% python3 -q
>>> import numpy as np
>>> np.set_printoptions(precision=3, suppress=True, linewidth=200)
>>> K = np.load("test16.npy")
>>> print(K)
[[ 1.588 -1.563  0.469  0.072  0.984 -0.695  0.827 -0.814 -1.005]
 [ 1.643 -0.128 -0.036 -0.049 -1.583 -0.287 -0.431  0.506  1.803]
 [ 0.916  0.052  0.247 -0.709  0.487 -0.385  0.827 -1.809 -1.804]
 [ 0.104  1.641 -0.901 -0.403 -0.115 -0.242 -1.821  0.325  1.352]
 [-1.681  0.763  0.597 -0.398 -1.185 -0.006 -0.375  1.358 -1.299]
 [ 0.742 -0.314 -1.08  -0.118 -0.216  0.156 -1.285 -2.111  0.996]
 [-1.944 -0.273  0.626  0.644 -1.064  0.51  -1.117 -0.072  1.303]
 [-1.787  0.103 -1.104 -1.17  -0.816  1.109  0.503 -0.44  -0.931]
 [-0.456 -0.579 -0.435 -0.978 -1.047  2.439  0.343  0.024 -0.382]
 [-0.655 -0.584 -0.717 -0.703 -1.161 -1.001  0.301  2.022  0.832]
 [-0.105 -1.091  0.129  0.733  2.195  0.07  -1.232  0.382  0.87 ]
 [ 1.188  0.353 -1.357  0.927 -0.07   0.914 -1.274 -1.498  0.234]
 [ 1.854 -1.198 -0.216  1.496 -0.543  0.473 -0.071 -1.14   0.137]
 [ 0.754  1.145  0.763  1.767 -1.189 -0.427  0.931 -0.909 -0.348]
 [-1.004 -0.91  -0.051 -0.276  0.881 -2.225 -0.398  0.902 -0.62 ]
 [ 0.183  0.188  1.288  0.047 -1.238  1.439  1.342  1.276 -0.489]
 [ 0.509  0.827 -1.513  0.392  1.186  0.659  1.471  0.243  1.245]
 [-1.105  0.398 -0.063 -1.379 -0.217 -1.376  0.754 -1.609  0.785]
 [-1.551  1.018 -1.655  0.113  0.119 -0.846 -0.445  0.761  1.139]
 [ 0.618  2.132  0.449  0.701 -1.108 -1.138  0.837  0.335 -0.213]
 [-0.221 -0.258  0.855 -1.159 -0.009 -1.094 -0.75  -0.917 -2.052]
 [-1.465 -0.328 -0.301  1.969 -0.018  0.229 -1.361  0.344 -0.87 ]
 [-1.223  0.056 -0.931 -0.172 -2.271 -0.182 -0.607  0.707 -0.736]
 [-0.299 -0.34  -1.989 -1.717  0.596  0.962 -0.515  0.43  -0.398]
 [-0.455  0.566  0.427 -1.239  2.027 -0.407  0.415  1.097  1.05 ]
 [ 0.44  -1.843 -1.188  0.561 -0.195  0.3    1.174  0.254  1.453]
 [-0.356 -0.66  -1.005  0.591  1.81   1.183 -0.112  0.353 -1.505]
 [-0.829 -0.627  0.388  1.619 -1.197 -1.024  1.121  0.998 -0.643]
 [-0.929  0.043 -1.761  0.146 -0.027 -0.365  2.111  0.185 -0.623]
 [ 1.692 -0.284  1.606 -0.997 -0.833 -0.885  0.937 -0.222  0.277]
 [ 0.174 -0.298  1.685 -0.93   1.49  -0.381  1.297  1.061 -0.049]
 [ 0.755 -1.184  1.234 -0.863  1.483  1.159 -0.593  0.35  -0.862]
 [-0.472 -0.454 -0.712  0.62   0.192 -0.605 -0.767 -2.499 -0.666]
 [-0.667 -0.524 -1.297  1.83   0.9    0.303  0.699 -0.42   1.297]
 [-0.937  1.061 -1.71   1.839  0.686  0.264 -0.348  0.017 -0.162]
 [ 0.689  0.943  0.774  0.842 -2.228 -0.287  0.172  1.08  -0.292]
 [ 0.517 -0.014  0.337  0.006 -0.33  -1.086  2.698  0.093 -0.202]
 [-0.127 -1.661  0.536  0.853 -1.166  0.449 -1.185 -1.303  0.739]
 [-0.689 -1.42   0.093  1.032  0.602  0.658 -1.773  0.537 -1.099]]
>>> A2 = K / np.sqrt((K ** 2).mean(axis=1, keepdims=True))
>>> print(np.linalg.matrix_rank(A2) == np.linalg.matrix_rank(K))
True
>>> print(np.linalg.norm(A2, axis=1))
[3. 3. 3. 3. 3. 3. 3. 3. 3. 3. 3. 3. 3. 3. 3. 3. 3. 3. 3. 3. 3. 3. 3. 3. 3. 3. 3. 3. 3. 3. 3. 3. 3. 3. 3. 3. 3. 3. 3.]
>>> print(A2[1])
[ 1.643 -0.128 -0.036 -0.049 -1.583 -0.287 -0.431  0.506  1.803]
>>> idx = K[:, 3] > np.median(K[:, 3])
>>> r0 = K[idx].mean(axis=0) - K[~idx].mean(axis=0)
>>> print(r0.round(3) + 0)
[-0.183  0.    -0.543  1.64   0.095  0.219 -0.235 -0.235  0.292]
>>> print(idx.astype(int))
[0 0 0 0 0 0 1 0 0 0 1 1 1 1 0 0 1 0 1 1 0 1 0 0 0 1 1 1 1 0 0 0 1 1 1 1 0 1 1]
>>> print(np.argsort(-np.abs(r0).round(6), kind="stable"))
[3 2 8 7 6 5 0 4 1]
>>> print(((K - K.mean(axis=0)) @ r0 > 0).astype(int))
[0 0 0 1 0 1 1 0 0 0 1 1 1 1 0 0 1 0 1 0 0 1 0 0 0 1 1 1 1 0 0 0 1 1 1 0 0 1 1]
>>> x = np.array([4, -5, 2, -3, 1, -4, -3, 2, -1])
>>> h1 = np.maximum(K @ x, 0)
>>> print(np.tanh(K @ x))
[ 1.     1.     0.999 -0.992 -1.     0.485 -1.    -1.    -1.     1.     1.    -1.     0.999 -1.     1.    -1.    -1.    -0.998 -1.    -1.     1.    -1.    -0.999  0.842  0.998  0.783 -0.979 -0.97
 -1.     1.     1.     1.    -0.981 -1.    -1.    -0.969 -0.715  0.998  1.   ]
>>> t = np.radians(125)
>>> R = np.eye(9)
>>> R[8, 8] = R[5, 5] = np.cos(t)
>>> R[8, 5], R[5, 8] = -np.sin(t), np.sin(t)
>>> print(R)
[[ 1.     0.     0.     0.     0.     0.     0.     0.     0.   ]
 [ 0.     1.     0.     0.     0.     0.     0.     0.     0.   ]
 [ 0.     0.     1.     0.     0.     0.     0.     0.     0.   ]
 [ 0.     0.     0.     1.     0.     0.     0.     0.     0.   ]
 [ 0.     0.     0.     0.     1.     0.     0.     0.     0.   ]
 [ 0.     0.     0.     0.     0.    -0.574  0.     0.     0.819]
 [ 0.     0.     0.     0.     0.     0.     1.     0.     0.   ]
 [ 0.     0.     0.     0.     0.     0.     0.     1.     0.   ]
 [ 0.     0.     0.     0.     0.    -0.819  0.     0.    -0.574]]
>>> A2 = K @ R.T
>>> print(np.allclose(np.linalg.norm(K, axis=1), np.linalg.norm(A2, axis=1)))
True
>>> print(np.abs(A2 - K).max(axis=0))
[0.    0.    0.    0.    0.    4.151 0.    0.    4.125]
